% ipython --no-banner

In [1]: import numpy as np

In [2]: np.set_printoptions(precision=3, suppress=True, linewidth=200)

In [3]: tidy = lambda a: np.round(a, 3) + 0

In [4]: B = np.array([[1, 1], [0, 0]])

In [5]: W2 = np.array([[0]])

In [6]: E = np.block([[B, np.array([[0], [4]])], [np.zeros((1, 2)), W2]])

In [7]: E
Out[7]: 
array([[1., 1., 0.],
       [0., 0., 4.],
       [0., 0., 0.]])

In [8]: np.linalg.matrix_rank(E - E[0, 0] * np.eye(3))
Out[8]: np.int64(2)

In [9]: [int(np.linalg.matrix_rank(np.linalg.matrix_power(E, p))) for p in range(1, 4)]
Out[9]: [2, 1, 1]

In [10]: E @ E
Out[10]: 
array([[1., 1., 4.],
       [0., 0., 0.],
       [0., 0., 0.]])

In [11]: tidy(np.linalg.matrix_power(E - np.diag(np.diag(E)), 3))
Out[11]: 
array([[0., 0., 0.],
       [0., 0., 0.],
       [0., 0., 0.]])

In [12]: rng = np.random.default_rng(2705)

In [13]: z = rng.permutation(3)

In [14]: z
Out[14]: array([2, 1, 0])

In [15]: B = E[z][:, z]

In [16]: tidy(np.sort(np.abs(np.linalg.eigvals(B))))
Out[16]: array([0., 0., 1.])

In [17]: Uu, sig, Vh = np.linalg.svd(E, full_matrices=False)

In [18]: (sig > 1e-8).sum()
Out[18]: np.int64(2)

In [19]: np.abs(Uu[:, 0]).round(6).argmax()
Out[19]: np.int64(1)

In [20]: print(Uu.shape, sig.shape, Vh.shape)
(3, 3) (3,) (3, 3)

In [21]: print(tidy(Vh @ Vh.T))
[[1. 0. 0.]
 [0. 1. 0.]
 [0. 0. 1.]]

In [22]: np.argsort(-np.linalg.norm(E, axis=0).round(6), kind="stable")[:3]
Out[22]: array([2, 0, 1])

In [23]: tidy(np.linalg.norm(E, 2) / np.linalg.norm(E))
Out[23]: np.float64(0.943)

In [24]: feats = np.loadtxt("layer7.csv", delimiter=",")

In [25]: feats
Out[25]: 
array([[ 0.899,  2.411, -3.816,  0.823,  5.032],
       [ 0.941,  1.871, -3.836,  0.776,  5.387],
       [ 0.415,  1.532, -4.258,  1.044,  5.146],
       [ 1.181,  1.877, -3.877,  1.512,  4.972],
       [ 1.009,  2.185, -4.549,  1.098,  5.273],
       [ 1.27 ,  2.018, -3.761,  0.875,  6.123],
       [ 0.638,  2.1  , -3.865,  1.358,  5.087],
       [ 1.337,  2.484, -3.726,  1.383,  5.009],
       [ 1.101,  1.295, -4.104,  0.149,  4.899],
       [ 1.709,  2.189, -3.823,  0.962,  4.915],
       [ 0.477,  1.655, -4.126,  0.82 ,  5.385],
       [ 1.383,  2.269, -3.556,  0.393,  4.999],
       [ 0.901,  1.775, -4.201,  1.159,  5.648],
       [ 1.013,  2.421, -4.009,  1.035,  4.535],
       [ 1.294,  2.319, -4.201,  0.838,  4.766],
       [ 0.932,  2.544, -3.238,  0.434,  5.397],
       [ 0.95 ,  1.903, -3.833,  1.561,  5.19 ],
       [ 1.247,  1.832, -4.31 ,  1.644,  4.891],
       [ 0.468,  2.043, -4.054,  1.146,  4.944],
       [-7.664,  0.324, -9.031,  8.012, -1.339],
       [-8.226,  0.124, -8.635,  7.772, -0.953],
       [-8.483, -0.106, -9.115,  8.145, -1.11 ],
       [-8.328, -0.367, -9.082,  7.595, -1.324],
       [-7.35 , -0.28 , -9.285,  7.823, -1.901],
       [-7.779,  0.249, -8.657,  7.859, -0.686],
       [-8.666, -0.297, -9.061,  7.967, -0.952],
       [-8.153,  0.261, -8.953,  8.229, -1.084],
       [-7.5  ,  0.088, -8.934,  7.843, -1.465],
       [-7.614, -0.053, -9.106,  7.79 , -0.867],
       [-8.451,  0.077, -9.203,  8.05 , -0.908],
       [-8.511, -0.155, -9.307,  7.944, -1.042],
       [-7.765, -0.152, -8.91 ,  7.965, -1.141],
       [-7.779, -0.179, -9.39 ,  7.751, -0.687],
       [-8.243,  0.364, -8.853,  8.016, -1.379],
       [-8.26 ,  0.257, -8.964,  7.593, -1.207],
       [-8.181,  0.074, -9.24 ,  7.657, -1.049],
       [-7.782, -0.274, -9.163,  7.768, -0.747],
       [-8.734, -0.365, -8.445,  7.967, -1.098]])

In [26]: u = np.array([5, 8])

In [27]: tidy(np.convolve(feats[4], u))
Out[27]: array([  5.045,  18.997,  -5.265, -30.902,  35.149,  42.184])

In [28]: gram = np.cov(feats, rowvar=False)

In [29]: np.argwhere(np.triu(np.abs(np.corrcoef(feats.T)) > 0.8, 1))
Out[29]: 
array([[0, 1],
       [0, 2],
       [0, 3],
       [0, 4],
       [1, 2],
       [1, 3],
       [1, 4],
       [2, 3],
       [2, 4],
       [3, 4]])

In [30]: tidy(feats.std(axis=0))
Out[30]: array([4.558, 1.069, 2.545, 3.454, 3.135])

In [31]: tidy(np.polyfit(feats[:, 4], feats[:, 3], 1))
Out[31]: array([-1.092,  6.645])

In [32]: X = np.array([[-7.5, 0.4, 0.7, -2.0, -2.7, 1.0, -1.4],
    ...:     [-7.0, 0.6, 0.7, -0.8, -1.0, -0.7, -0.4],
    ...:     [0.0, 1.6, 0.4, 0.0, -1.9, -0.8, 0.0]])

In [33]: tidy(np.linalg.norm(X))
Out[33]: np.float64(11.413)

In [34]: np.abs(X).max()
Out[34]: np.float64(7.5)

In [35]: np.linalg.matrix_rank(X)
Out[35]: np.int64(3)

In [36]: print(np.unravel_index(np.abs(X).argmax(), X.shape))
(np.int64(0), np.int64(0))

In [37]: u, r1 = X[2], X[1]

In [38]: print(tidy(u @ u))
6.97

In [39]: p = (u @ r1) / (u @ u) * u

In [40]: np.linalg.matrix_rank(np.outer(u, r1))
Out[40]: np.int64(1)

In [41]: print(tidy(np.linalg.norm(u + r1) ** 2 + np.linalg.norm(u - r1) ** 2))
118.22

In [42]: tidy(p)
Out[42]: array([ 0.   ,  0.849,  0.212,  0.   , -1.009, -0.425,  0.   ])

In [43]: tidy(r1 - p)
Out[43]: array([-7.   , -0.249,  0.488, -0.8  ,  0.009, -0.275, -0.4  ])

In [44]: W = np.array([[-2, -2], [-2, 2], [0, -2], [-2, 0], [-2, 2], [0, 2], [1, 2]])

In [45]: c = np.array([-1, 7])

In [46]: H = np.maximum(X @ W + c, 0)

In [47]: print(np.linalg.matrix_rank(H))
2

In [48]: (H > 0).astype(int)
Out[48]: 
array([[1, 1],
       [1, 1],
       [0, 1]])

In [49]: W2 = np.array([[0, 2, 1], [1, 1, 0]])

In [50]: tidy(H @ W2)
Out[50]: 
array([[15.2, 57.6, 21.2],
       [16.6, 46.6, 15. ],
       [ 4. ,  4. ,  0. ]])

In [51]: (H @ W2).round(6).argmax(axis=1)
Out[51]: array([1, 1, 0])
